$ python3 -q
>>> import numpy as np
>>> np.set_printoptions(suppress=True, linewidth=160)
>>> tidy = lambda a: np.round(a, 2) + 0
>>> A = np.load("case6.npy")
>>> A
array([[ 14,   4,  -1,  -9],
       [  4,  10,  -1, -11],
       [ -1,  -1,  -4, -12],
       [ -9, -11, -12, -12]])
>>> # equal to its transpose
>>> tidy(np.linalg.norm(A, axis=1))
array([17.15, 15.43, 12.73, 22.14])
>>> A[0] @ A[1]
np.int64(196)
>>> tidy(np.linalg.norm(A, 1)), tidy(np.linalg.norm(A, np.inf))
(np.float64(44.0), np.float64(44.0))
>>> tidy(np.linalg.norm(A[0] - A[1]))
np.float64(11.83)
>>> tidy(np.linalg.norm(A[0], 1)), tidy(np.linalg.norm(A[0], np.inf))
(np.float64(28.0), np.float64(14.0))
>>> tidy(np.linalg.norm(A, 2))
np.float64(24.64)
>>> tidy(np.linalg.norm(A, "nuc"))
np.float64(57.28)
>>> rng = np.random.default_rng(1955)
>>> z = rng.permutation(4)
>>> z
array([2, 1, 0, 3])
>>> Y = A[z][:, z]
>>> np.trace(Y)
np.int64(8)
>>> tidy(np.sort(np.abs(np.linalg.eigvals(Y))))
array([ 1.93,  8.24, 22.48, 24.64])
>>> Q, R = np.linalg.qr(A)
>>> tidy(Q @ R)
array([[ 14.,   4.,  -1.,  -9.],
       [  4.,  10.,  -1., -11.],
       [ -1.,  -1.,  -4., -12.],
       [ -9., -11., -12., -12.]])
>>> Q.shape, R.shape
((4, 4), (4, 4))
>>> tidy(R)
array([[-17.15, -11.43,  -5.48,   2.92],
       [  0.  , -10.36,  -5.73,  -3.02],
       [  0.  ,   0.  ,   9.96,  21.16],
       [  0.  ,   0.  ,   0.  ,   4.97]])
>>> tidy(abs(R[0, 0])), tidy(np.linalg.norm(A[:, 0]))
(np.float64(17.15), np.float64(17.15))
>>> blk = np.stack([A, 3 * A, A[::-1]])
>>> np.linalg.matrix_rank(blk.reshape(3, -1))
np.int64(2)
>>> (blk @ A.T).shape
(3, 4, 4)
>>> tidy(np.linalg.det(blk))
array([  -8796., -712476.,   -8796.])
>>> np.einsum("bij,cij->bc", blk, blk)
array([[ 1184,  3552,   144],
       [ 3552, 10656,   432],
       [  144,   432,  1184]])
>>> tidy(np.linalg.norm(blk, axis=(1, 2)))
array([ 34.41, 103.23,  34.41])
>>> data = 0.2 ** np.abs(np.subtract.outer(np.arange(5), np.arange(5)))
>>> tidy(data)
array([[1.  , 0.2 , 0.04, 0.01, 0.  ],
       [0.2 , 1.  , 0.2 , 0.04, 0.01],
       [0.04, 0.2 , 1.  , 0.2 , 0.04],
       [0.01, 0.04, 0.2 , 1.  , 0.2 ],
       [0.  , 0.01, 0.04, 0.2 , 1.  ]])
>>> # symmetric
>>> u = np.array([2, 4, 1, 2])
>>> Y = A + np.outer(u, np.eye(4)[2])
>>> np.linalg.matrix_rank(np.linalg.inv(Y) - np.linalg.inv(A), tol=1e-8)
np.int64(1)
>>> np.linalg.matrix_rank(Y - A)
np.int64(1)
>>> tidy(np.linalg.det(Y) / np.linalg.det(A)), tidy(1 + np.linalg.solve(A, u)[2])
(np.float64(0.29), np.float64(0.29))
>>> vec = np.array([2, -1, 2, 2, -2])
>>> tidy(data @ vec)
array([ 1.89, -0.14,  2.2 ,  1.98, -1.52])
>>> tidy(data @ (2 * vec))
array([ 3.79, -0.27,  4.4 ,  3.95, -3.05])
>>> (data @ vec).argmax()
np.int64(2)
>>> np.linalg.norm(data @ vec) <= np.linalg.norm(data, 2) * np.linalg.norm(vec) + 1e-9
np.True_
>>> tidy(data * vec)
array([[ 2.  , -0.2 ,  0.08,  0.02,  0.  ],
       [ 0.4 , -1.  ,  0.4 ,  0.08, -0.02],
       [ 0.08, -0.2 ,  2.  ,  0.4 , -0.08],
       [ 0.02, -0.04,  0.4 ,  2.  , -0.4 ],
       [ 0.  , -0.01,  0.08,  0.4 , -2.  ]])
>>> tidy(data @ np.eye(5)[1])
array([0.2 , 1.  , 0.2 , 0.04, 0.01])
>>> tidy((data * vec).sum(axis=1))
array([ 1.89, -0.14,  2.2 ,  1.98, -1.52])
>>> evals, evecs = np.linalg.eigh(data)
>>> tidy(evecs.T @ data @ evecs)
array([[0.7 , 0.  , 0.  , 0.  , 0.  ],
       [0.  , 0.79, 0.  , 0.  , 0.  ],
       [0.  , 0.  , 0.95, 0.  , 0.  ],
       [0.  , 0.  , 0.  , 1.17, 0.  ],
       [0.  , 0.  , 0.  , 0.  , 1.4 ]])
>>> np.abs(evecs[:, -1]).round(6).argmax()
np.int64(2)
>>> tidy(np.linalg.eigvalsh(data + -3 * np.eye(5)))
array([-2.3 , -2.21, -2.05, -1.83, -1.6 ])
>>> tidy(np.abs(evecs[:, -1]))
array([0.32, 0.49, 0.56, 0.49, 0.32])
>>> np.unique(evals.round(6) + 0, return_counts=True)[1]
array([1, 1, 1, 1, 1])
>>> (evals > 1e-8).sum(), (evals < -1e-8).sum()
(np.int64(5), np.int64(0))
>>> K = np.triu(rng.random((8, 8)) < 0.3, 1).astype(int)
>>> K = K + K.T
>>> K
array([[0, 0, 0, 0, 1, 0, 0, 0],
       [0, 0, 0, 0, 0, 0, 0, 0],
       [0, 0, 0, 0, 0, 0, 0, 1],
       [0, 0, 0, 0, 1, 0, 0, 0],
       [1, 0, 0, 1, 0, 0, 0, 1],
       [0, 0, 0, 0, 0, 0, 0, 1],
       [0, 0, 0, 0, 0, 0, 0, 0],
       [0, 0, 1, 0, 1, 1, 0, 0]])
>>> U, sv, VT = np.linalg.svd(K)
>>> tidy(sv)
array([2., 2., 1., 1., 0., 0., 0., 0.])
>>> Y = U[:, :4] @ np.diag(sv[:4]) @ VT[:4]
>>> np.linalg.matrix_rank(Y)
np.int64(4)
>>> tidy(np.linalg.norm(K - Y, 2)), tidy(sv[4])
(np.float64(0.0), np.float64(0.0))
>>> np.linalg.matrix_rank(K, rtol=0.05)
np.int64(4)
>>> tidy(Y)
array([[0., 0., 0., 0., 1., 0., 0., 0.],
       [0., 0., 0., 0., 0., 0., 0., 0.],
       [0., 0., 0., 0., 0., 0., 0., 1.],
       [0., 0., 0., 0., 1., 0., 0., 0.],
       [1., 0., 0., 1., 0., 0., 0., 1.],
       [0., 0., 0., 0., 0., 0., 0., 1.],
       [0., 0., 0., 0., 0., 0., 0., 0.],
       [0., 0., 1., 0., 1., 1., 0., 0.]])
>>> U, sv, VT = np.linalg.svd(K)
>>> evecs = VT[:(sv > 1e-8).sum()]
>>> vec = K[3] + 5 * K[6] + rng.integers(2) * np.eye(8)[6]
>>> vec
array([0., 0., 0., 0., 1., 0., 1., 0.])
>>> np.allclose(evecs.T @ evecs @ vec, vec)
False
>>> tidy(np.linalg.norm(vec - evecs.T @ evecs @ vec))
np.float64(1.0)
>>> tidy(np.diag(evecs.T @ evecs))
array([0.5, 0. , 0.5, 0.5, 1. , 0.5, 0. , 1. ])
>>> M = np.load("m.npy")
>>> M
array([[4., 0., 3., 3., 0., 0., 0., 0.],
       [0., 4., 0., 0., 0., 3., 0., 0.],
       [3., 0., 4., 3., 0., 0., 0., 0.],
       [3., 0., 3., 4., 0., 0., 0., 0.],
       [0., 0., 0., 0., 4., 0., 3., 3.],
       [0., 3., 0., 0., 0., 4., 0., 0.],
       [0., 0., 0., 0., 3., 0., 4., 3.],
       [0., 0., 0., 0., 3., 0., 3., 4.]])
>>> # splits into 3 blocks
>>> Y = M / np.sqrt((M ** 2).mean(axis=1, keepdims=True))
>>> tidy(np.linalg.norm(Y, axis=1))
array([2.83, 2.83, 2.83, 2.83, 2.83, 2.83, 2.83, 2.83])
>>> np.linalg.matrix_rank(Y) == np.linalg.matrix_rank(M)
np.True_
>>> np.linalg.matrix_rank(M - M.mean(axis=1, keepdims=True))
np.int64(7)
>>> tidy(Y[6])
array([0.  , 0.  , 0.  , 0.  , 1.46, 0.  , 1.94, 1.46])
